% python3 -q
>>> import numpy as np
>>> np.set_printoptions(suppress=True, linewidth=200)
>>> arr = np.loadtxt("case2.csv", delimiter=",")
>>> print(arr.round(2))
[[ 0.09  0.27 -0.09]
 [ 0.27  0.82 -0.27]
 [-0.09 -0.27  0.09]]
>>> # a projection of rank 1
>>> proj = np.triu(np.array([[3, -3, 3], [2, 1, 2], [3, 0, 1]]), 1) + np.eye(3)
>>> other = proj @ arr @ np.linalg.inv(proj)
>>> print(np.trace(other), np.trace(arr))
1.0 1.0
>>> print(np.round(np.poly(other), 2) + 0)
[ 1. -1.  0.  0.]
>>> print(other.round(2))
[[-1.   -6.   16.  ]
 [ 0.09  0.55 -1.45]
 [-0.09 -0.55  1.45]]
>>> print(round(np.linalg.det(other), 2))
-0.0
>>> u = np.array([-2, 3])
>>> print(np.round(np.correlate(other[2], other[0], "full"), 2))
[-1.45 -8.18 26.64 -8.18 -1.45]
>>> print(np.round(np.cross(other[2, :3], other[0, :3]), 2) + 0)
[0. 0. 0.]
>>> vals, evecs = np.linalg.eigh(arr)
>>> x = np.array([5, 2, 3])
>>> print(round(x @ arr @ x, 2))
5.82
>>> print(np.round(evecs * np.maximum(vals, 0) @ evecs.T, 2))
[[ 0.09  0.27 -0.09]
 [ 0.27  0.82 -0.27]
 [-0.09 -0.27  0.09]]
>>> print(np.round(np.linalg.det(arr.T), 2))
-0.0
>>> print(round(np.linalg.det(arr[::-1]), 2))
-0.0
>>> print(np.round(np.poly(arr), 2) + 0)
[ 1. -1.  0.  0.]
>>> Uu, sv, vt = np.linalg.svd(arr)
>>> print(sv.round(2) + 0)
[1. 0. 0.]
>>> print(np.argmax(sv[:-1] / (sv[1:] + 1e-6)) + 1)
1
>>> other = Uu[:, :1] @ np.diag(sv[:1]) @ vt[:1]
>>> print(round(np.linalg.norm(arr - other, 2), 2), round(float(sv[1]), 2))
0.0 0.0
>>> print(np.round(np.abs(arr - other).max(), 2))
0.0
>>> print(round(np.linalg.norm(arr - other) / np.linalg.norm(arr), 2))
0.0
>>> F = -3 * np.eye(3) + np.eye(3, k=1)
>>> print(F)
[[-3.  1.  0.]
 [ 0. -3.  1.]
 [ 0.  0. -3.]]
>>> rng = np.random.default_rng(419)
>>> other = F + rng.integers(-2, 3, (3, 2)) @ rng.integers(-2, 3, (2, 3))
>>> print(other)
[[-4.  3. -1.]
 [-2. -5.  2.]
 [-2. -4. -1.]]
>>> print(np.round(np.linalg.svd(other - F, compute_uv=False), 2) + 0)
[5.9  2.04 0.  ]
>>> print(other - F)
[[-1.  2. -1.]
 [-2. -2.  1.]
 [-2. -4.  2.]]
>>> print(np.round(np.sort(np.linalg.eigvals(F)), 2))
[-3. -3. -3.]
>>> print(np.linalg.matrix_rank(F - F[0, 0] * np.eye(3)))
2
>>> print(F @ F)
[[ 9. -6.  1.]
 [ 0.  9. -6.]
 [ 0.  0.  9.]]
>>> x = np.array([-2, 2, -3])
>>> rhs = F @ x
>>> print(rhs)
[ 8. -9.  9.]
>>> print(np.round(np.linalg.solve(F, rhs + F[:, 0]), 2))
[-1.  2. -3.]
>>> print(np.round(np.linalg.solve(F.T, F[0]), 2) + 0)
[1. 0. 0.]
>>> other = np.array([[0.5], [1.2], [-1.0]])
>>> basis = np.array([[-0.5, 0.6, -0.9]])
>>> feats = other @ basis
>>> print(feats)
[[-0.25  0.3  -0.45]
 [-0.6   0.72 -1.08]
 [ 0.5  -0.6   0.9 ]]
>>> # rows and columns are dependent
>>> print(np.round((feats + feats.T) / 2, 2))
[[-0.25 -0.15  0.02]
 [-0.15  0.72 -0.84]
 [ 0.02 -0.84  0.9 ]]
>>> print(round(float(np.abs(np.linalg.eigvals(feats)).max()), 2))
1.37
>>> print(np.allclose(feats, feats.T))
False
>>> print(round(float(np.linalg.det(feats)), 2))
0.0
>>> print(np.round(np.linalg.matrix_power(feats, 4), 2))
[[-0.64  0.77 -1.16]
 [-1.54  1.85 -2.78]
 [ 1.29 -1.54  2.31]]
>>> print(round(float(np.linalg.det(2 * feats)), 2), round(np.linalg.det(feats), 2))
0.0 0.0
>>> print(np.kron(np.eye(2, dtype=int), feats))
[[-0.25  0.3  -0.45 -0.    0.   -0.  ]
 [-0.6   0.72 -1.08 -0.    0.   -0.  ]
 [ 0.5  -0.6   0.9   0.   -0.    0.  ]
 [-0.    0.   -0.   -0.25  0.3  -0.45]
 [-0.    0.   -0.   -0.6   0.72 -1.08]
 [ 0.   -0.    0.    0.5  -0.6   0.9 ]]
>>> print(round(float(np.linalg.eigvals(feats).sum().real), 2))
1.37
>>> print(round(float(np.linalg.det(feats.T)), 2))
-0.0
>>> other = np.array([[0, 0, 2], [0, 2, 0], [2, 0, 0]])
>>> X = np.triu(other)
>>> print(X)
[[0 0 2]
 [0 2 0]
 [0 0 0]]
>>> # rows and columns are dependent
>>> print(np.round(np.sort(np.linalg.eigvals(X).real), 2))
[0. 0. 2.]
>>> print((X != 0).astype(int))
[[0 0 1]
 [0 1 0]
 [0 0 0]]
>>> print(np.flatnonzero(np.linalg.matrix_power((X != 0) + (X.T != 0) + np.eye(3), 3)[1]))
[1]
>>> print(np.allclose(X, X.T))
False
>>> print(X @ X)
[[0 0 0]
 [0 4 0]
 [0 0 0]]
>>> print(np.trace(X))
2
>>> print(np.linalg.matrix_power(X, 2))
[[0 0 0]
 [0 4 0]
 [0 0 0]]
>>> t3 = np.stack([X, 3 * X, X[::-1]])
>>> print(np.linalg.matrix_rank(t3))
[2 2 2]
>>> print(t3.shape)
(3, 3, 3)
>>> print(t3.sum(axis=0))
[[ 0  0  8]
 [ 0 10  0]
 [ 0  0  2]]
>>> print(np.round(np.linalg.det(t3), 2))
[0. 0. 0.]
>>> print(np.linalg.matrix_rank(t3.reshape(3, -1)))
2
>>> print(np.einsum("bij,cij->bc", t3, t3))
[[ 8 24  4]
 [24 72 12]
 [ 4 12  8]]
>>> print((t3 @ X.T).shape)
(3, 3, 3)
>>> J = np.loadtxt("sample14.csv", delimiter=",")
>>> print(J)
[[12.   0.7 -0.2  1.4]
 [ 4.  -0.1  0.4 -0.3]
 [-6.   0.7  2.5 -0.1]]
>>> # column 0 is much longer than the rest
>>> other = J / np.sqrt((J ** 2).mean(axis=1, keepdims=True))
>>> print(np.round(np.linalg.norm(other, axis=1), 2))
[2. 2. 2.]
>>> print(np.round(J - J.mean(axis=1, keepdims=True), 2))
[[ 8.52 -2.78 -3.68 -2.08]
 [ 3.   -1.1  -0.6  -1.3 ]
 [-5.28  1.42  3.22  0.62]]
>>> print(np.linalg.matrix_rank(J - J.mean(axis=1, keepdims=True)))
3
>>> t3 = np.stack([J, -1 * J, J[::-1]])
>>> print((t3 @ J.T).shape)
(3, 3, 3)
>>> print(np.linalg.matrix_rank(t3.reshape(3, -1)))
2
>>> print(np.linalg.matrix_rank(t3))
[3 3 3]
>>> gram = J.T @ J
>>> print(np.linalg.matrix_rank(gram))
3
>>> print(np.round(np.linalg.eigvalsh(gram)[::-1], 2) + 0)
[198.71   6.     0.79   0.  ]
>>> print((J @ J.T).shape)
(3, 3)
>>> print(np.round(np.diag(gram), 2))
[196.     0.99   6.45   2.06]
>>> print(np.trace(gram), (J ** 2).sum())
205.5 205.5
>>> other = np.array([[3, 1, -1], [0, -3, -1]])
>>> basis = np.kron(other, J)
>>> print(basis.round(2))
[[ 36.    2.1  -0.6   4.2  12.    0.7  -0.2   1.4 -12.   -0.7   0.2  -1.4]
 [ 12.   -0.3   1.2  -0.9   4.   -0.1   0.4  -0.3  -4.    0.1  -0.4   0.3]
 [-18.    2.1   7.5  -0.3  -6.    0.7   2.5  -0.1   6.   -0.7  -2.5   0.1]
 [  0.    0.   -0.    0.  -36.   -2.1   0.6  -4.2 -12.   -0.7   0.2  -1.4]
 [  0.   -0.    0.   -0.  -12.    0.3  -1.2   0.9  -4.    0.1  -0.4   0.3]
 [ -0.    0.    0.   -0.   18.   -2.1  -7.5   0.3   6.   -0.7  -2.5   0.1]]
>>> print(np.round(np.linalg.norm(basis, 2), 2), np.round(np.linalg.norm(other, 2) * np.linalg.norm(J, 2), 2))
49.96 49.96
>>> print(np.linalg.matrix_rank(basis))
6
>>> M = np.loadtxt("out18.csv", delimiter=",")
>>> print(M.round(2))
[[ 2.2   0.17 -0.6  -1.09]
 [ 0.17  2.66 -0.62  0.4 ]
 [-0.6  -0.62  0.72 -0.39]
 [-1.09  0.4  -0.39  1.42]]
>>> Uu, sv, vt = np.linalg.svd(M)
>>> print(sv.round(2) + 0)
[3. 3. 1. 0.]
>>> other = Uu[:, :3] @ np.diag(sv[:3]) @ vt[:3]
>>> print(other.round(2))
[[ 2.2   0.17 -0.6  -1.09]
 [ 0.17  2.66 -0.62  0.4 ]
 [-0.6  -0.62  0.72 -0.39]
 [-1.09  0.4  -0.39  1.42]]
>>> print(round(float(np.linalg.norm(M - other) / np.linalg.norm(M)), 2))
0.0
>>> print(round(float(np.abs(M - other).max()), 2))
0.0
>>> print(np.linalg.matrix_rank(M, rtol=0.05))
3
